$ ipython --no-banner

In [1]: import numpy as np

In [2]: np.set_printoptions(precision=1, suppress=True, linewidth=120, sign=" ")

In [3]: def tidy(a):
   ...:     return np.round(a, 1) + 0
   ...: 

In [4]: r0 = np.array([2, 2, -1, 3, 0]) + 0.5

In [5]: F = np.outer(r0, r0) / (r0 @ r0)

In [6]: tidy(F)
Out[6]: 
array([[ 0.2,  0.2,  0. ,  0.3,  0. ],
       [ 0.2,  0.2,  0. ,  0.3,  0. ],
       [ 0. ,  0. ,  0. , -0.1,  0. ],
       [ 0.3,  0.3, -0.1,  0.5,  0.1],
       [ 0. ,  0. ,  0. ,  0.1,  0. ]])

In [7]: x0 = np.array([-2, -2, -1, 1, 0])

In [8]: print(tidy(np.eye(5) - F))
[[ 0.8 -0.2  0.  -0.3  0. ]
 [-0.2  0.8  0.  -0.3  0. ]
 [ 0.   0.   1.   0.1  0. ]
 [-0.3 -0.3  0.1  0.5 -0.1]
 [ 0.   0.   0.  -0.1  1. ]]

In [9]: tidy(F @ F @ x0)
Out[9]: array([-0.6, -0.6,  0.1, -0.8, -0.1])

In [10]: tidy(F @ x0)
Out[10]: array([-0.6, -0.6,  0.1, -0.8, -0.1])

In [11]: print(tidy(F @ np.linalg.pinv(F) @ F))
[[ 0.2  0.2  0.   0.3  0. ]
 [ 0.2  0.2  0.   0.3  0. ]
 [ 0.   0.   0.  -0.1  0. ]
 [ 0.3  0.3 -0.1  0.5  0.1]
 [ 0.   0.   0.   0.1  0. ]]

In [12]: np.allclose(F[:-1].T @ np.linalg.lstsq(F[:-1].T, F[-1])[0], F[-1])
Out[12]: True

In [13]: np.linalg.lstsq(F[:-1].T, F[-1])[2]
Out[13]: np.int32(1)

In [14]: Uu, s, VT = np.linalg.svd(F)

In [15]: vecs = VT[:(s > 1e-8).sum()]

In [16]: rng = np.random.default_rng(516)

In [17]: x0 = F[0] + 5 * F[1] + rng.integers(2) * np.eye(5)[3]

In [18]: tidy(x0)
Out[18]: array([ 1.5,  1.5, -0.3,  2.1,  0.3])

In [19]: print(np.linalg.matrix_rank(np.vstack([F, x0])))
1

In [20]: tidy(np.linalg.norm(x0 - vecs.T @ vecs @ x0))
Out[20]: np.float64(0.0)

In [21]: data = np.loadtxt("dump.csv", delimiter=",")

In [22]: print(tidy(data))
[[ 0.7  0.   0.3 -0.3  0.2  0.5 -0.2]
 [ 0.   0.3  0.1 -0.7 -0.3 -0.2  0.5]
 [ 0.5  0.1  0.2  0.6 -0.3 -0.2  0.4]
 [-0.1  0.5 -0.5  0.1 -0.2  0.6  0.2]
 [ 0.1  0.8  0.   0.   0.2 -0.4 -0.4]
 [-0.4  0.3  0.8  0.2  0.1  0.3  0.1]
 [ 0.  -0.1  0.2 -0.1 -0.8  0.1 -0.5]]

In [23]: x0 = np.array([0, 2, -1, 1, -1, 1, 0])

In [24]: a = np.maximum(data @ x0, 0)

In [25]: print(tidy(a))
[ 0.   0.   0.7  2.5  0.9  0.2  0.5]

In [26]: tidy(np.maximum(data @ (3 * x0), 0))
Out[26]: array([ 0. ,  0. ,  2.2,  7.4,  2.8,  0.5,  1.6])

In [27]: tidy(np.tanh(data @ x0))
Out[27]: array([-0.3, -0.2,  0.6,  1. ,  0.7,  0.2,  0.5])

In [28]: tidy(data * (a > 1e-9)[:, None])
Out[28]: 
array([[ 0. ,  0. ,  0. ,  0. ,  0. ,  0. ,  0. ],
       [ 0. ,  0. ,  0. ,  0. ,  0. ,  0. ,  0. ],
       [ 0.5,  0.1,  0.2,  0.6, -0.3, -0.2,  0.4],
       [-0.1,  0.5, -0.5,  0.1, -0.2,  0.6,  0.2],
       [ 0.1,  0.8,  0. ,  0. ,  0.2, -0.4, -0.4],
       [-0.4,  0.3,  0.8,  0.2,  0.1,  0.3,  0.1],
       [ 0. , -0.1,  0.2, -0.1, -0.8,  0.1, -0.5]])

In [29]: x0 = np.array([-1, -1, -2, -2, 1, 1, 0])

In [30]: [p for p in range(1, 25) if np.allclose(np.linalg.matrix_power(data, p), np.eye(7))]
Out[30]: []

In [31]: tidy(np.abs(np.linalg.eigvals(data)))
Out[31]: array([ 1.,  1.,  1.,  1.,  1.,  1.,  1.])

In [32]: tidy(np.linalg.det(data))
Out[32]: np.float64(-1.0)

In [33]: tidy(np.sort(np.abs(np.linalg.eigvals(data))))
Out[33]: array([ 1.,  1.,  1.,  1.,  1.,  1.,  1.])

In [34]: print(tidy(np.abs(np.linalg.eigvals(data)).max()))
1.0

In [35]: tidy(np.trace(data))
Out[35]: np.float64(1.3)

In [36]: tidy((data - data.T) / 2)
Out[36]: 
array([[ 0. ,  0. , -0.1, -0.1,  0.1,  0.5, -0.1],
       [ 0. ,  0. ,  0. , -0.6, -0.5, -0.2,  0.3],
       [ 0.1,  0. ,  0. ,  0.5, -0.1, -0.5,  0.1],
       [ 0.1,  0.6, -0.5,  0. , -0.1,  0.2,  0.1],
       [-0.1,  0.5,  0.1,  0.1,  0. , -0.2,  0.2],
       [-0.5,  0.2,  0.5, -0.2,  0.2,  0. ,  0. ],
       [ 0.1, -0.3, -0.1, -0.1, -0.2,  0. ,  0. ]])

In [37]: tidy((data + data.T) / 2)
Out[37]: 
array([[ 0.7,  0. ,  0.4, -0.2,  0.2,  0. , -0.1],
       [ 0. ,  0.3,  0.1, -0.1,  0.2,  0. ,  0.2],
       [ 0.4,  0.1,  0.2,  0. , -0.1,  0.3,  0.3],
       [-0.2, -0.1,  0. ,  0.1, -0.1,  0.4,  0.1],
       [ 0.2,  0.2, -0.1, -0.1,  0.2, -0.2, -0.6],
       [ 0. ,  0. ,  0.3,  0.4, -0.2,  0.3,  0.1],
       [-0.1,  0.2,  0.3,  0.1, -0.6,  0.1, -0.5]])

In [38]: tidy(np.linalg.matrix_power(data, 4))
Out[38]: 
array([[ 0.8,  0.2,  0.2, -0.3, -0.3,  0.3,  0.2],
       [ 0.2,  0.1, -0.2,  0.3,  0.4,  0.7, -0.5],
       [ 0.1,  0.1,  0.7,  0.7, -0.1, -0.1,  0. ],
       [ 0.2, -0.2, -0.6,  0.5, -0.5,  0. ,  0.1],
       [ 0.5, -0.6,  0. ,  0.1,  0.6, -0.3,  0.1],
       [-0.2, -0.7,  0.3, -0.1, -0.2,  0.5,  0. ],
       [-0.2,  0.1, -0.1,  0.2,  0.3,  0.4,  0.8]])

In [39]: r0 = np.array([0, 1, 1, -1, 2, 2, 0])

In [40]: A2 = data + np.outer(r0, np.eye(7)[5])

In [41]: tidy(A2)
Out[41]: 
array([[ 0.7,  0. ,  0.3, -0.3,  0.2,  0.5, -0.2],
       [ 0. ,  0.3,  0.1, -0.7, -0.3,  0.8,  0.5],
       [ 0.5,  0.1,  0.2,  0.6, -0.3,  0.8,  0.4],
       [-0.1,  0.5, -0.5,  0.1, -0.2, -0.4,  0.2],
       [ 0.1,  0.8,  0. ,  0. ,  0.2,  1.6, -0.4],
       [-0.4,  0.3,  0.8,  0.2,  0.1,  2.3,  0.1],
       [ 0. , -0.1,  0.2, -0.1, -0.8,  0.1, -0.5]])

In [42]: tidy(np.linalg.det(A2) / np.linalg.det(data)), tidy(1 + np.linalg.solve(data, r0)[5])
Out[42]: (np.float64(-0.2), np.float64(-0.2))

In [43]: X = np.load("arr.npy")

In [44]: print(X)
[[-2 -2 -2 -2 -2 -2]
 [ 1  2  1  2  1  2]
 [-1  0 -1  0 -1  0]
 [-2 -2 -2 -2 -2 -2]
 [ 1  2  1  2  1  2]
 [-1  0 -1  0 -1  0]]

In [45]: # columns 0 and 2 are equal

In [46]: Uu, s, VT = np.linalg.svd(X)

In [47]: np.argmax(s[:-1] / (s[1:] + 1e-6)) + 1
Out[47]: np.int64(2)

In [48]: tidy(s)
Out[48]: array([ 8.9,  2.3,  0. ,  0. ,  0. ,  0. ])

In [49]: A2 = Uu[:, :2] @ np.diag(s[:2]) @ VT[:2]

In [50]: tidy(A2)
Out[50]: 
array([[-2., -2., -2., -2., -2., -2.],
       [ 1.,  2.,  1.,  2.,  1.,  2.],
       [-1.,  0., -1.,  0., -1.,  0.],
       [-2., -2., -2., -2., -2., -2.],
       [ 1.,  2.,  1.,  2.,  1.,  2.],
       [-1.,  0., -1.,  0., -1.,  0.]])

In [51]: np.linalg.matrix_rank(A2)
Out[51]: np.int64(2)

In [52]: print(tidy(np.linalg.norm(X - A2, 2)), tidy(s[2]))
0.0 0.0

In [53]: mat = np.array([[0, 1, 0, 0, 0, 0],
    ...:     [0, 0, 0, -2, 0, 0],
    ...:     [0, 0, 0, 0, 2, -1],
    ...:     [0, 0, 1, 0, 0, 0],
    ...:     [0, 0, 0, 1, 0, 0],
    ...:     [-1, 2, 0, 0, 0, 0],
    ...:     [0, 0, 0, 0, 0, 0],
    ...:     [0, 1, 2, 1, 0, 0]])

In [54]: # looks like rank 5

In [55]: W = np.array([[1, -3], [2, 5], [0, 4], [4, 2], [5, -2], [-2, 1]])

In [56]: beta = np.array([0, 2])

In [57]: H = np.maximum(mat @ W + beta, 0)

In [58]: np.linalg.matrix_rank(H)
Out[58]: np.int64(2)

In [59]: tidy((H > 0).mean(axis=0))
Out[59]: array([ 0.6,  0.8])

In [60]: H
Out[60]: 
array([[  2,   7],
       [  0,   0],
       [ 12,   0],
       [  0,   6],
       [  4,   4],
       [  3,  15],
       [  0,   2],
       [  6,  17]])

In [61]: W2 = np.array([[-2, 0], [1, 3]])

In [62]: H @ W2
Out[62]: 
array([[  3,  21],
       [  0,   0],
       [-24,   0],
       [  6,  18],
       [ -4,  12],
       [  9,  45],
       [  2,   6],
       [  5,  51]])

In [63]: print((H @ W2).round(6).argmax(axis=1))
[ 1  0  1  1  1  1  1  1]

In [64]: x0 = np.array([-2, 2])

In [65]: target = H @ x0

In [66]: tidy(np.linalg.lstsq(H, target)[0])
Out[66]: array([-2.,  2.])

In [67]: tidy(np.linalg.pinv(H) @ H)
Out[67]: 
array([[ 1.,  0.],
       [ 0.,  1.]])

In [68]: target = target + 0.3 * rng.normal(size=8)

In [69]: tidy(target)
Out[69]: array([ 10.1,   0.1, -23.8,  11.7,  -0.1,  24. ,   3.6,  22.1])

In [70]: beta, *_ = np.linalg.lstsq(H, target)

In [71]: tidy(H.T @ (target - H @ beta))
Out[71]: array([ 0.,  0.])

In [72]: [round(float(np.linalg.norm(np.linalg.solve(H.T @ H + lam * np.eye(2), H.T @ target))), 2) for lam in (0, 1, 10, 100)]
Out[72]: [2.81, 2.79, 2.65, 1.82]

In [73]: tidy(np.linalg.norm(target - H @ beta))
Out[73]: np.float64(0.5)

In [74]: beta.round()
Out[74]: array([-2.,  2.])

In [75]: tidy(beta)
Out[75]: array([-2.,  2.])

In [76]: W0 = np.load("data.npy")

In [77]: print(W0)
[[-2  2  0  0]
 [-1  0  0  0]
 [ 0  0 -2  2]
 [ 0  0 -1  0]]

In [78]: # splits into 2 blocks

In [79]: P = np.triu(np.array([[3, 9, 3, 0], [1, 7, 2, 4], [4, 1, 6, 5], [5, 2, 6, 3]]), 1) + np.eye(4)

In [80]: A2 = P @ W0 @ np.linalg.inv(P)

In [81]: tidy(np.linalg.det(A2))
Out[81]: np.float64(4.0)

In [82]: np.trace(A2), np.trace(W0)
Out[82]: (np.float64(-4.0), np.int64(-4))

In [83]: tidy(np.poly(A2))
Out[83]: array([ 1.,  4.,  8.,  8.,  4.])

In [84]: x0 = np.array([-1, 3, 0, -3])

In [85]: target = W0 @ x0

In [86]: print(target)
[ 8  1 -6  0]

In [87]: print(tidy(np.linalg.solve(W0.T, W0[0])))
[ 1.  0.  0.  0.]

In [88]: tidy(np.linalg.solve(W0, target))
Out[88]: array([-1.,  3.,  0., -3.])

In [89]: print(tidy(W0.mean(axis=0)))
[-0.8  0.5 -0.8  0.5]

In [90]: W0.sum(axis=0)
Out[90]: array([-3,  2, -3,  2])

In [91]: np.unravel_index(np.abs(W0).argmax(), W0.shape)
Out[91]: (np.int64(0), np.int64(0))

In [92]: r0, v = W0[0], W0[1]

In [93]: r0 @ v
Out[93]: np.int64(2)

In [94]: r0 @ r0
Out[94]: np.int64(8)

In [95]: pr = (r0 @ v) / (r0 @ r0) * r0

In [96]: np.linalg.matrix_rank(np.outer(r0, v))
Out[96]: np.int64(1)

In [97]: (v - pr) @ r0
Out[97]: np.float64(0.0)

In [98]: pr
Out[98]: array([-0.5,  0.5,  0. ,  0. ])

In [99]: np.outer(r0, v)
Out[99]: 
array([[ 2,  0,  0,  0],
       [-2,  0,  0,  0],
       [ 0,  0,  0,  0],
       [ 0,  0,  0,  0]])

In [100]: T = np.stack([W0, 2 * W0, W0[::-1]])

In [101]: tidy(np.linalg.norm(T, axis=(1, 2)))
Out[101]: array([ 4.2,  8.5,  4.2])

In [102]: A = np.load("out11.npy")

In [103]: print(A)
[[ 2  1  0  0  0  0]
 [-3 -3  0  0  0  0]
 [-3  1  0  0  0  0]
 [ 0  0  2  1  0  0]
 [ 0  0 -3 -3  0  0]
 [ 0  0 -3  1  0  0]
 [ 0  0  0  0  2  1]
 [ 0  0  0  0 -3 -3]
 [ 0  0  0  0 -3  1]]

In [104]: P = A @ np.linalg.solve(A.T @ A, A.T)

In [105]: tidy(np.linalg.eigvalsh(P))
Out[105]: array([ 0.,  0.,  0.,  1.,  1.,  1.,  1.,  1.,  1.])

In [106]: np.trace(P)
Out[106]: np.float64(6.0)

In [107]: np.linalg.matrix_rank(np.eye(9) - P)
Out[107]: np.int64(3)

In [108]: print(tidy(np.diag(P)))
[ 0.2  0.9  0.9  0.2  0.9  0.9  0.2  0.9  0.9]

In [109]: P @ A[:, 3]
Out[109]: array([ 0.,  0.,  0.,  1., -3.,  1.,  0.,  0.,  0.])
